>>> import numpy as np
>>> import numpy.linalg as la
>>> np.set_printoptions(precision=1, suppress=True, linewidth=100)
>>> rng = np.random.default_rng(7847)
>>> X = np.array([[2, 1, 0, 0, 1, 0, 0],
...     [3, 3, 1, 3, 0, 1, 1],
...     [3, 0, 1, 2, 1, 1, 1],
...     [3, 3, 3, 0, 1, 0, 0],
...     [0, 1, 0, 1, 2, 1, 3],
...     [3, 0, 1, 0, 0, 3, 0]]) * (rng.random((6, 7)) < 0.3)
>>> X
array([[0, 0, 0, 0, 1, 0, 0],
       [0, 3, 1, 3, 0, 0, 1],
       [0, 0, 0, 0, 0, 0, 0],
       [3, 0, 0, 0, 0, 0, 0],
       [0, 0, 0, 0, 0, 1, 0],
       [0, 0, 0, 0, 0, 3, 0]])
>>> # looks like rank 4
>>> Y = X + rng.integers(-2, 3, (6, 4)) @ rng.integers(-2, 3, (4, 7))
>>> Y
array([[-6,  0,  3, -3, -3, -4, -8],
       [ 4,  4, -3,  2, -7, -2, -1],
       [-6,  0,  4, -3,  4, -3, -4],
       [-1, -1,  4,  1,  7,  2,  2],
       [-3, -6, -4,  3, -3, -4, -3],
       [ 5,  5,  0, -3, -2,  5,  1]])
>>> la.matrix_rank(Y - X, tol=1e-8)
np.int64(4)
>>> Y - X
array([[-6,  0,  3, -3, -4, -4, -8],
       [ 4,  1, -4, -1, -7, -2, -2],
       [-6,  0,  4, -3,  4, -3, -4],
       [-4, -1,  4,  1,  7,  2,  2],
       [-3, -6, -4,  3, -3, -5, -3],
       [ 5,  5,  0, -3, -2,  2,  1]])
>>> np.round(la.svd(Y - X, compute_uv=False), 1) + 0
array([16.3, 15.3, 10.5,  2.6,  0. ,  0. ])
>>> u = np.array([4, -2])
>>> np.array([np.convolve(row, u, "same") for row in X])
array([[ 0,  0,  0,  0,  4, -2,  0],
       [ 0, 12, -2, 10, -6,  0,  4],
       [ 0,  0,  0,  0,  0,  0,  0],
       [12, -6,  0,  0,  0,  0,  0],
       [ 0,  0,  0,  0,  0,  4, -2],
       [ 0,  0,  0,  0,  0, 12, -6]])
>>> np.convolve(X[2], u)
array([0, 0, 0, 0, 0, 0, 0, 0])
>>> Uu, s, vt = la.svd(X, full_matrices=False)
>>> np.cumsum(s ** 2) / np.sum(s ** 2)
array([0.5, 0.8, 1. , 1. , 1. , 1. ])
>>> s / s[0]
array([1. , 0.7, 0.7, 0.2, 0. , 0. ])
>>> np.round(Uu.T @ Uu, 1) + 0
array([[1., 0., 0., 0., 0., 0.],
       [0., 1., 0., 0., 0., 0.],
       [0., 0., 1., 0., 0., 0.],
       [0., 0., 0., 1., 0., 0.],
       [0., 0., 0., 0., 1., 0.],
       [0., 0., 0., 0., 0., 1.]])
>>> np.allclose(Uu * s @ vt, X)
True
>>> round(float(np.sqrt((s ** 2).sum())), 1), np.round(la.norm(X), 1)
(6.3, np.float64(6.3))
>>> np.abs(Uu[:, 0]).round(6).argmax()
np.int64(1)
>>> K = np.load("data.npy")
>>> K.round(1) + 0
array([[0.3, 0.1, 0.2, 0. , 0.2, 0.1, 0.2],
       [0.1, 0.1, 0.1, 0. , 0.1, 0.1, 0.1],
       [0.2, 0.1, 0.2, 0. , 0.2, 0.1, 0.2],
       [0. , 0. , 0. , 0. , 0. , 0. , 0. ],
       [0.2, 0.1, 0.2, 0. , 0.2, 0.1, 0.2],
       [0.1, 0.1, 0.1, 0. , 0.1, 0.1, 0.1],
       [0.2, 0.1, 0.2, 0. , 0.2, 0.1, 0.2]])
>>> evals, V = la.eigh(K)
>>> np.round(V.T @ K @ V, 1) + 0
array([[0., 0., 0., 0., 0., 0., 0.],
       [0., 0., 0., 0., 0., 0., 0.],
       [0., 0., 0., 0., 0., 0., 0.],
       [0., 0., 0., 0., 0., 0., 0.],
       [0., 0., 0., 0., 0., 0., 0.],
       [0., 0., 0., 0., 0., 0., 0.],
       [0., 0., 0., 0., 0., 0., 1.]])
>>> np.unique(evals.round(6) + 0, return_counts=True)[1]
array([6, 1])
>>> np.round(la.eigvalsh(K @ K), 1) + 0
array([0., 0., 0., 0., 0., 0., 1.])
>>> np.abs(np.diag(la.qr(K)[1])) > 1e-9
array([ True, False, False, False, False, False, False])
>>> rank = la.matrix_rank(K)
>>> rank
np.int64(1)
>>> ns = la.svd(K)[2][rank:].T
>>> la.matrix_rank(K.T @ K), la.matrix_rank(K @ K.T)
(np.int64(1), np.int64(1))
>>> np.round(ns @ ns.T, 1) + 0
array([[ 0.7, -0.1, -0.2,  0. , -0.2, -0.1, -0.2],
       [-0.1,  0.9, -0.1,  0. , -0.1, -0.1, -0.1],
       [-0.2, -0.1,  0.8,  0. , -0.2, -0.1, -0.2],
       [ 0. ,  0. ,  0. ,  1. ,  0. ,  0. ,  0. ],
       [-0.2, -0.1, -0.2,  0. ,  0.8, -0.1, -0.2],
       [-0.1, -0.1, -0.1,  0. , -0.1,  0.9, -0.1],
       [-0.2, -0.1, -0.2,  0. , -0.2, -0.1,  0.8]])
>>> ang = np.radians(36)
>>> Rm = np.eye(7)
>>> Rm[3, 3] = Rm[5, 5] = np.cos(ang)
>>> Rm[3, 5], Rm[5, 3] = -np.sin(ang), np.sin(ang)
>>> Rm
array([[ 1. ,  0. ,  0. ,  0. ,  0. ,  0. ,  0. ],
       [ 0. ,  1. ,  0. ,  0. ,  0. ,  0. ,  0. ],
       [ 0. ,  0. ,  1. ,  0. ,  0. ,  0. ,  0. ],
       [ 0. ,  0. ,  0. ,  0.8,  0. , -0.6,  0. ],
       [ 0. ,  0. ,  0. ,  0. ,  1. ,  0. ,  0. ],
       [ 0. ,  0. ,  0. ,  0.6,  0. ,  0.8,  0. ],
       [ 0. ,  0. ,  0. ,  0. ,  0. ,  0. ,  1. ]])
>>> Y = K @ Rm.T
>>> Y.round(1) + 0
array([[ 0.3,  0.1,  0.2, -0.1,  0.2,  0.1,  0.2],
       [ 0.1,  0.1,  0.1,  0. ,  0.1,  0.1,  0.1],
       [ 0.2,  0.1,  0.2,  0. ,  0.2,  0.1,  0.2],
       [ 0. ,  0. ,  0. ,  0. ,  0. ,  0. ,  0. ],
       [ 0.2,  0.1,  0.2,  0. ,  0.2,  0.1,  0.2],
       [ 0.1,  0.1,  0.1,  0. ,  0.1,  0.1,  0.1],
       [ 0.2,  0.1,  0.2,  0. ,  0.2,  0.1,  0.2]])
>>> round(la.det(Rm), 1), round(float(np.trace(Rm)), 1)
(np.float64(1.0), 6.6)
>>> F = rng.normal(size=(21, 6))
>>> F = 20 * F / la.norm(F, axis=1, keepdims=True)
>>> F
array([[ -7.7,  -8.7,  13.5,   1.4,  -1.8,   8.8],
       [ -6.7,   7.5,  -9.7,  -9.7,  -7.8,  -7.1],
       [ -1.7,  -7.1,  -0.6, -17.5,   5.6,  -3. ],
       [ -7.8,   2.2,  -4.5,  -0.9,   6.8, -16.4],
       [  1. ,  13.7,  10.9,  -8. ,  -5.5,   0.3],
       [ 15.6,   1.3,  -7.1,  -9.2,  -4.5,   0.8],
       [ -9.2,   8.7,  -3.5,   8.5,   3.9, -11.9],
       [  1.2,  -8. , -10.6, -13. ,   5.7,  -4.5],
       [  3.2,   4.6, -14.7, -10.9,   2.3,  -5.5],
       [ 16. ,  -4.1,  -1.5,  -5.9,   3.7,   8.7],
       [ -1.3,  -2.5,  -2.4,  -9.1,  -4. , -16.9],
       [  1.6,  -5.6,   7. ,  17. ,   4.4,   2.7],
       [  0.8,   1. ,   2.6, -15.1,  10.5,   7.3],
       [ -2.3,  12.8,   4.9,  -3.6,  11.7,  -7.5],
       [  5.5, -14.9,   7.4,  -4.6,  -5. ,   6.9],
       [  3.1,  11.8,  -4.5,  -8.2, -12.8,   1.1],
       [ -5.4,  -3.9,  -5.3,   0.3,  15. ,  10.1],
       [ -1.8,   5.6,   7.4, -14.3,  -1.2,  10.2],
       [ -1.1,  -9.8,  -8. , -11.6,  -9.9,   2.5],
       [ -1.3,  -3.1,  11.3,  11.5,  11.3,   1.8],
       [ -8. ,   6.3,  -0.9,   0.2,  10.3,  13.8]])
>>> Y = np.c_[F[:, :4] @ np.array([[1, 2, 1, 0], [2, 0, 2, 3], [3, 0, 0, 3], [2, 3, 3, 3]]), np.array([3, 2, 4, 6, -6, -8, 5, -3, 1, 9, 2, -8, 2, -9, 0, -9, 5, -9, -1, -1, 8])]
>>> Y
array([[ 18.2, -11.2, -20.9,  18.6,   3. ],
       [-40.2, -42.4, -20.8, -35.8,   2. ],
       [-52.5, -55.8, -68.3, -75.4,   4. ],
       [-18.6, -18.2,  -6.1,  -9.6,   6. ],
       [ 45. , -22. ,   4.4,  49.7,  -6. ],
       [-21.4,   3.6,  -9.4, -44.9,  -8. ],
       [ 14.8,   7.3,  33.7,  41.1,   5. ],
       [-72.8, -36.6, -53.9, -95. ,  -3. ],
       [-53.5, -26.3, -20.3, -62.9,   1. ],
       [ -8.7,  14.1, -10.1, -34.8,   9. ],
       [-31.9, -30. , -33.7, -42.2,   2. ],
       [ 45.7,  54.4,  41.6,  55.5,  -8. ],
       [-19.4, -43.7, -42.4, -34.3,   2. ],
       [ 30.9, -15.2,  12.6,  42.3,  -9. ],
       [-11.2,  -2.6, -37.9, -36.2,   0. ],
       [ -3.1, -18.2,   2.2,  -2.6,  -9. ],
       [-28.6,  -9.9, -12.3, -26.9,   5. ],
       [  3. , -46.5, -33.5,  -4. ,  -9. ],
       [-68. , -37.1, -55.6, -88.3,  -1. ],
       [ 49.3,  31.9,  27. ,  59. ,  -1. ],
       [  2.4, -15.3,   5.2,  16.9,   8. ]])
>>> la.matrix_rank(np.c_[F, Y])
np.int64(7)
>>> la.norm(la.qr(F)[0].T @ Y, axis=0) ** 2 / ((Y ** 2).sum(axis=0) + 1e-12)
array([1. , 1. , 1. , 1. , 0.3])
>>> np.round(la.norm(Y - F @ la.lstsq(F, Y)[0], axis=0), 1) + 0
array([ 0. ,  0. ,  0. ,  0. , 21.3])
>>> P = Y @ la.solve(Y.T @ Y, Y.T)
>>> np.round(P @ Y[:, 4], 1) + 0
array([ 3.,  2.,  4.,  6., -6., -8.,  5., -3.,  1.,  9.,  2., -8.,  2., -9.,  0., -9.,  5., -9.,
       -1., -1.,  8.])
>>> round(np.trace(P), 1)
np.float64(5.0)
>>> np.diag(P)
array([0.3, 0.2, 0.2, 0.1, 0.4, 0.3, 0.2, 0.3, 0.2, 0.6, 0.1, 0.3, 0.2, 0.2, 0.3, 0.2, 0.1, 0.3,
       0.2, 0.1, 0.2])
>>> np.round(la.eigvalsh(P), 1) + 0
array([0., 0., 0., 0., 0., 0., 0., 0., 0., 0., 0., 0., 0., 0., 0., 0., 1., 1., 1., 1., 1.])
>>> labels = F[:, 2] > np.median(F[:, 2])
>>> u = F[labels].mean(axis=0) - F[~labels].mean(axis=0)
>>> labels.astype(int)
array([1, 0, 1, 0, 1, 0, 0, 0, 0, 0, 0, 1, 1, 1, 1, 0, 0, 1, 0, 1, 1])
>>> np.argsort(-np.abs(u).round(6), kind="stable")
array([2, 5, 4, 3, 0, 1])
>>> labels = rng.integers(0, 3, 6)
>>> data = np.triu((labels[:, None] == labels) & (rng.random((6, 6)) < 0.8), 1).astype(int)
>>> data += data.T
>>> data
array([[0, 0, 0, 0, 0, 1],
       [0, 0, 0, 0, 0, 0],
       [0, 0, 0, 0, 0, 1],
       [0, 0, 0, 0, 1, 0],
       [0, 0, 0, 1, 0, 0],
       [1, 0, 1, 0, 0, 0]])
>>> t3 = np.stack([data, 5 * data, data[::-1]])
>>> (t3 @ data.T).shape
(3, 6, 6)
>>> la.matrix_rank(t3.reshape(3, -1))
np.int64(2)
>>> la.norm(t3, axis=(1, 2))
array([ 2.4, 12.2,  2.4])
>>> la.matrix_power(data, 4)
array([[2, 0, 2, 0, 0, 0],
       [0, 0, 0, 0, 0, 0],
       [2, 0, 2, 0, 0, 0],
       [0, 0, 0, 1, 0, 0],
       [0, 0, 0, 0, 1, 0],
       [0, 0, 0, 0, 0, 4]])
>>> data @ data
array([[1, 0, 1, 0, 0, 0],
       [0, 0, 0, 0, 0, 0],
       [1, 0, 1, 0, 0, 0],
       [0, 0, 0, 1, 0, 0],
       [0, 0, 0, 0, 1, 0],
       [0, 0, 0, 0, 0, 2]])
>>> np.round(la.det(data), 1)
np.float64(0.0)
>>> np.round(np.abs(la.eigvals(data)).max(), 1)
np.float64(1.4)
>>> (data + data.T) / 2
array([[0., 0., 0., 0., 0., 1.],
       [0., 0., 0., 0., 0., 0.],
       [0., 0., 0., 0., 0., 1.],
       [0., 0., 0., 0., 1., 0.],
       [0., 0., 0., 1., 0., 0.],
       [1., 0., 1., 0., 0., 0.]])
>>> np.allclose(data, data.T)
True
>>> np.trace(data @ data @ data) // 6
np.int64(0)
>>> np.argwhere(np.triu(data))
array([[0, 5],
       [2, 5],
       [3, 4]])
>>> low = np.diag(data.sum(axis=1)) - data
>>> low
array([[ 1,  0,  0,  0,  0, -1],
       [ 0,  0,  0,  0,  0,  0],
       [ 0,  0,  1,  0,  0, -1],
       [ 0,  0,  0,  1, -1,  0],
       [ 0,  0,  0, -1,  1,  0],
       [-1,  0, -1,  0,  0,  2]])
>>> (la.eigvalsh(low) < 1e-8).sum()
np.int64(3)
>>> la.matrix_rank(low)
np.int64(3)
>>> np.round(la.eigvalsh(low), 1) + 0
array([0., 0., 0., 1., 2., 3.])
>>> Xs = F - F.mean(axis=0)
>>> V = la.svd(Xs)[2][:4]
>>> Y = Xs - Xs @ V.T @ V
>>> Y.std(axis=0)
array([5. , 1.7, 3.6, 3. , 1.9, 2.5])
>>> la.norm(Y, axis=1).round(6).argmax()
np.int64(9)
>>> (Xs @ V.T).std(axis=0)
array([10.8,  9.6,  7.4,  7. ])
>>> np.round(np.cov(Xs @ V.T, rowvar=False), 1) + 0
array([[123.1,   0. ,   0. ,   0. ],
       [  0. ,  96.6,   0. ,   0. ],
       [  0. ,   0. ,  58.2,   0. ],
       [  0. ,   0. ,   0. ,  50.7]])
>>> W0 = np.loadtxt("block5.csv", delimiter=",")
>>> W0
array([[ 1.3, -0.3,  0. ],
       [ 0.5,  2.3, -0.8],
       [-0.9, -1.5,  1.2],
       [ 0.4, -0.2,  1. ],
       [-1. ,  1.3,  0.1],
       [ 0.9, -1.1, -2.1],
       [ 2.3, -0.7,  0. ],
       [-0.2, -1.5,  0.4],
       [ 1.4,  0.1, -0.2],
       [ 0.7,  0.5, -0.9],
       [-1. , -0.6,  0.8],
       [-1.1,  1.8, -0.2],
       [ 0.2, -0.6, -1.2],
       [-1.6,  0.2, -0.7],
       [-0.1, -1.2,  1.5],
       [-0.1, -0.2, -0.5],
       [ 0.8, -2.5,  0.2],
       [-0.2,  0.3,  0.3],
       [ 0.3, -0.2, -0.7],
       [-2.1, -1.8,  0.3]])
>>> P = W0 @ la.solve(W0.T @ W0, W0.T)
>>> la.matrix_rank(np.eye(20) - P)
np.int64(17)
>>> np.round(la.eigvalsh(P), 1) + 0
array([0., 0., 0., 0., 0., 0., 0., 0., 0., 0., 0., 0., 0., 0., 0., 0., 0., 1., 1., 1.])
>>> np.round(P @ W0[:, 2], 1) + 0
array([ 0. , -0.8,  1.2,  1. ,  0.1, -2.1,  0. ,  0.4, -0.2, -0.9,  0.8, -0.2, -1.2, -0.7,  1.5,
       -0.5,  0.2,  0.3, -0.7,  0.3])
>>> Y = W0 / la.norm(W0, axis=1, keepdims=True)
>>> C2 = Y @ Y.T
>>> la.norm(Y, axis=1)
array([1., 1., 1., 1., 1., 1., 1., 1., 1., 1., 1., 1., 1., 1., 1., 1., 1., 1., 1., 1.])
>>> (C2 - 2 * np.eye(20)).round(6).argmax(axis=1)
array([ 6,  9, 10, 14, 11, 18,  0, 16,  0, 18,  2,  4,  5,  4,  2, 12,  7,  4,  5, 10])
>>> W2 = W0[[14, 0]].astype(float)
>>> for _ in range(4):
...     labels = la.norm(W0[:, None] - W2, axis=-1).argmin(axis=1)
...     W2 = np.array([W0[labels == j].mean(axis=0) for j in range(2)])
... 
>>> labels
array([1, 1, 0, 0, 1, 1, 1, 0, 1, 1, 0, 1, 1, 1, 0, 1, 0, 1, 1, 0])
>>> W2[1] - W2[0]
array([ 0.7,  1.6, -1.3])
>>> J = np.load("w.npy")
>>> J
array([[38,  3,  1],
       [ 2, 60, -1],
       [-2, -3, 23]])
>>> round(np.abs(la.eigvals(J)).max(), 1)
np.float64(60.3)
>>> (J - J.T) / 2
array([[ 0. ,  0.5,  1.5],
       [-0.5,  0. ,  1. ],
       [-1.5, -1. ,  0. ]])
>>> np.allclose(J, J.T)
False
>>> np.round(la.det(J), 1)
np.float64(52308.0)
>>> np.allclose(J @ J.T, J.T @ J)
False
>>> np.trace(J)
np.int64(121)
>>> (J + J.T) / 2
array([[38. ,  2.5, -0.5],
       [ 2.5, 60. , -2. ],
       [-0.5, -2. , 23. ]])
>>> Y = la.inv(J)
>>> (np.abs(Y) > 1e-9).astype(int)
array([[1, 1, 1],
       [1, 1, 1],
       [1, 1, 1]])
>>> np.round(J @ Y, 1) + 0
array([[1., 0., 0.],
       [0., 1., 0.],
       [0., 0., 1.]])
>>> np.allclose(Y, J.T)
False
>>> A = np.array([[5, -3, 3, 3], [3, -3, -5, 0], [1, 3, 5, 1], [-3, 1, -5, 2]])
>>> A
array([[ 5, -3,  3,  3],
       [ 3, -3, -5,  0],
       [ 1,  3,  5,  1],
       [-3,  1, -5,  2]])
>>> round(float(la.det(A.T)), 1)
440.0
>>> np.kron(np.eye(2, dtype=int), A)
array([[ 5, -3,  3,  3,  0,  0,  0,  0],
       [ 3, -3, -5,  0,  0,  0,  0,  0],
       [ 1,  3,  5,  1,  0,  0,  0,  0],
       [-3,  1, -5,  2,  0,  0,  0,  0],
       [ 0,  0,  0,  0,  5, -3,  3,  3],
       [ 0,  0,  0,  0,  3, -3, -5,  0],
       [ 0,  0,  0,  0,  1,  3,  5,  1],
       [ 0,  0,  0,  0, -3,  1, -5,  2]])
